% python3 -q
>>> import numpy as np
>>> np.set_printoptions(precision=4, suppress=True, linewidth=160, legacy="1.25")
>>> A = np.load("block14.npy")
>>> print(A)
[[ 0.866 -0.5    0.     0.     0.     0.     0.   ]
 [ 0.5    0.866  0.     0.     0.     0.     0.   ]
 [ 0.     0.     1.     0.     0.     0.     0.   ]
 [ 0.     0.     0.     1.     0.     0.     0.   ]
 [ 0.     0.     0.     0.     1.     0.     0.   ]
 [ 0.     0.     0.     0.     0.     1.     0.   ]
 [ 0.     0.     0.     0.     0.     0.     1.   ]]
>>> # orthonormal columns
>>> O, R = np.linalg.qr(A)
>>> print(O)
[[-0.866 -0.5    0.     0.     0.     0.     0.   ]
 [-0.5    0.866  0.     0.     0.     0.     0.   ]
 [-0.    -0.     1.     0.     0.     0.     0.   ]
 [-0.    -0.    -0.     1.     0.     0.     0.   ]
 [-0.    -0.    -0.    -0.     1.     0.     0.   ]
 [-0.    -0.    -0.    -0.    -0.     1.     0.   ]
 [-0.    -0.    -0.    -0.    -0.    -0.     1.   ]]
>>> print(np.abs(np.diag(R)))
[1. 1. 1. 1. 1. 1. 1.]
>>> print(np.allclose(R.T @ R, A.T @ A))
True
>>> other = np.array([[1, 1], [1, -1]])
>>> rng = np.random.default_rng(993)
>>> J = np.kron(other, np.kron(other, other))[rng.permutation(8)][:5]
>>> print(J)
[[ 1 -1  1 -1 -1  1 -1  1]
 [ 1 -1 -1  1  1 -1 -1  1]
 [ 1  1 -1 -1 -1 -1  1  1]
 [ 1  1 -1 -1  1  1 -1 -1]
 [ 1  1  1  1 -1 -1 -1 -1]]
>>> theta = np.radians(72)
>>> R = np.eye(8)
>>> R[6, 6] = R[4, 4] = np.cos(theta)
>>> R[6, 4], R[4, 6] = -np.sin(theta), np.sin(theta)
>>> print(R)
[[ 1.      0.      0.      0.      0.      0.      0.      0.    ]
 [ 0.      1.      0.      0.      0.      0.      0.      0.    ]
 [ 0.      0.      1.      0.      0.      0.      0.      0.    ]
 [ 0.      0.      0.      1.      0.      0.      0.      0.    ]
 [ 0.      0.      0.      0.      0.309   0.      0.9511  0.    ]
 [ 0.      0.      0.      0.      0.      1.      0.      0.    ]
 [ 0.      0.      0.      0.     -0.9511  0.      0.309   0.    ]
 [ 0.      0.      0.      0.      0.      0.      0.      1.    ]]
>>> other = J @ R.T
>>> print(np.linalg.svd(J, compute_uv=False), np.linalg.svd(other, compute_uv=False))
[2.8284 2.8284 2.8284 2.8284 2.8284] [2.8284 2.8284 2.8284 2.8284 2.8284]
>>> print(np.allclose(J @ J.T, other @ other.T))
True
>>> print(np.allclose(np.linalg.norm(J, axis=1), np.linalg.norm(other, axis=1)))
True
>>> print(round(float(np.linalg.det(R)), 4), np.round(np.trace(R), 4))
1.0 6.618
